% python3 -q
>>> import numpy as np
>>> import numpy.linalg as la
>>> np.set_printoptions(suppress=True, linewidth=160)
>>> rnd = lambda a: np.round(a, 3) + 0
>>> O, _ = la.qr(np.array([[-0.3, 0.0, -0.8, -2.6, 0.8],
...     [-0.1, -0.5, -0.2, -0.2, 0.0],
...     [-0.1, 0.6, 0.5, -2.0, -0.9],
...     [-0.1, -0.6, -0.9, 0.8, -0.3],
...     [2.3, 0.7, 0.1, -1.3, 0.5]]))
>>> m1 = O[:, :5]
>>> rnd(m1)
array([[-0.129,  0.094,  0.878,  0.309, -0.328],
       [-0.043, -0.481, -0.235,  0.842,  0.043],
       [-0.043,  0.647,  0.054,  0.348,  0.675],
       [-0.043, -0.584,  0.394, -0.26 ,  0.659],
       [ 0.989, -0.006,  0.124,  0.081,  0.017]])
>>> # keeps lengths
>>> w1 = np.array([[3, -3], [-2, 2], [-3, -1], [-2, 2], [1, -1]])
>>> c = np.array([-1, 6])
>>> hid = np.maximum(m1 @ w1 + c, 0)
>>> (hid > 0).astype(int)
array([[0, 1],
       [0, 1],
       [0, 1],
       [1, 1],
       [1, 1]])
>>> print((hid > 0).mean(axis=0))
[0.4 1. ]
>>> C = np.array([[0, 0, -1], [1, 0, -2]])
>>> print(rnd(hid @ C))
[[  6.644   0.    -13.288]
 [  7.043   0.    -14.086]
 [  7.39    0.    -14.78 ]
 [  3.389   0.     -6.812]
 [  3.042   0.     -7.547]]
>>> w1 @ C
array([[-3,  0,  3],
       [ 2,  0, -2],
       [-1,  0,  5],
       [ 2,  0, -2],
       [-1,  0,  1]])
>>> rng = np.random.default_rng(8716)
>>> M2 = m1 + rng.integers(-2, 3, (5, 1)) @ rng.integers(-2, 3, (1, 5))
>>> rnd(M2)
array([[-2.129,  0.094,  2.878, -3.691, -4.328],
       [ 1.957, -0.481, -2.235,  4.842,  4.043],
       [-0.043,  0.647,  0.054,  0.348,  0.675],
       [-1.043, -0.584,  1.394, -2.26 , -1.341],
       [ 0.989, -0.006,  0.124,  0.081,  0.017]])
>>> la.matrix_rank(M2 - m1, tol=1e-8)
np.int64(1)
>>> W0 = np.loadtxt("a.csv", delimiter=",")
>>> print(rnd(W0))
[[ 0.9   -0.233 -0.1   -0.167 -0.233 -0.033  0.1   -0.033 -0.167 -0.033 -0.033 -0.033]
 [-0.233  0.456 -0.233 -0.389 -0.544 -0.078  0.233 -0.078 -0.389 -0.078 -0.078 -0.078]
 [-0.1   -0.233  0.9   -0.167 -0.233 -0.033  0.1   -0.033 -0.167 -0.033 -0.033 -0.033]
 [-0.167 -0.389 -0.167  0.722 -0.389 -0.056  0.167 -0.056 -0.278 -0.056 -0.056 -0.056]
 [-0.233 -0.544 -0.233 -0.389  0.456 -0.078  0.233 -0.078 -0.389 -0.078 -0.078 -0.078]
 [-0.033 -0.078 -0.033 -0.056 -0.078  0.989  0.033 -0.011 -0.056 -0.011 -0.011 -0.011]
 [ 0.1    0.233  0.1    0.167  0.233  0.033  0.9    0.033  0.167  0.033  0.033  0.033]
 [-0.033 -0.078 -0.033 -0.056 -0.078 -0.011  0.033  0.989 -0.056 -0.011 -0.011 -0.011]
 [-0.167 -0.389 -0.167 -0.278 -0.389 -0.056  0.167 -0.056  0.722 -0.056 -0.056 -0.056]
 [-0.033 -0.078 -0.033 -0.056 -0.078 -0.011  0.033 -0.011 -0.056  0.989 -0.011 -0.011]
 [-0.033 -0.078 -0.033 -0.056 -0.078 -0.011  0.033 -0.011 -0.056 -0.011  0.989 -0.011]
 [-0.033 -0.078 -0.033 -0.056 -0.078 -0.011  0.033 -0.011 -0.056 -0.011 -0.011  0.989]]
>>> # equal to its transpose
>>> evals, evecs = la.eigh(W0)
>>> rnd(evecs.T @ evecs)
array([[1., 0., 0., 0., 0., 0., 0., 0., 0., 0., 0., 0.],
       [0., 1., 0., 0., 0., 0., 0., 0., 0., 0., 0., 0.],
       [0., 0., 1., 0., 0., 0., 0., 0., 0., 0., 0., 0.],
       [0., 0., 0., 1., 0., 0., 0., 0., 0., 0., 0., 0.],
       [0., 0., 0., 0., 1., 0., 0., 0., 0., 0., 0., 0.],
       [0., 0., 0., 0., 0., 1., 0., 0., 0., 0., 0., 0.],
       [0., 0., 0., 0., 0., 0., 1., 0., 0., 0., 0., 0.],
       [0., 0., 0., 0., 0., 0., 0., 1., 0., 0., 0., 0.],
       [0., 0., 0., 0., 0., 0., 0., 0., 1., 0., 0., 0.],
       [0., 0., 0., 0., 0., 0., 0., 0., 0., 1., 0., 0.],
       [0., 0., 0., 0., 0., 0., 0., 0., 0., 0., 1., 0.],
       [0., 0., 0., 0., 0., 0., 0., 0., 0., 0., 0., 1.]])
>>> print((evals > 1e-8).sum(), (evals < -1e-8).sum())
11 1
>>> print(np.unique(evals.round(6) + 0, return_counts=True)[1])
[ 1 11]
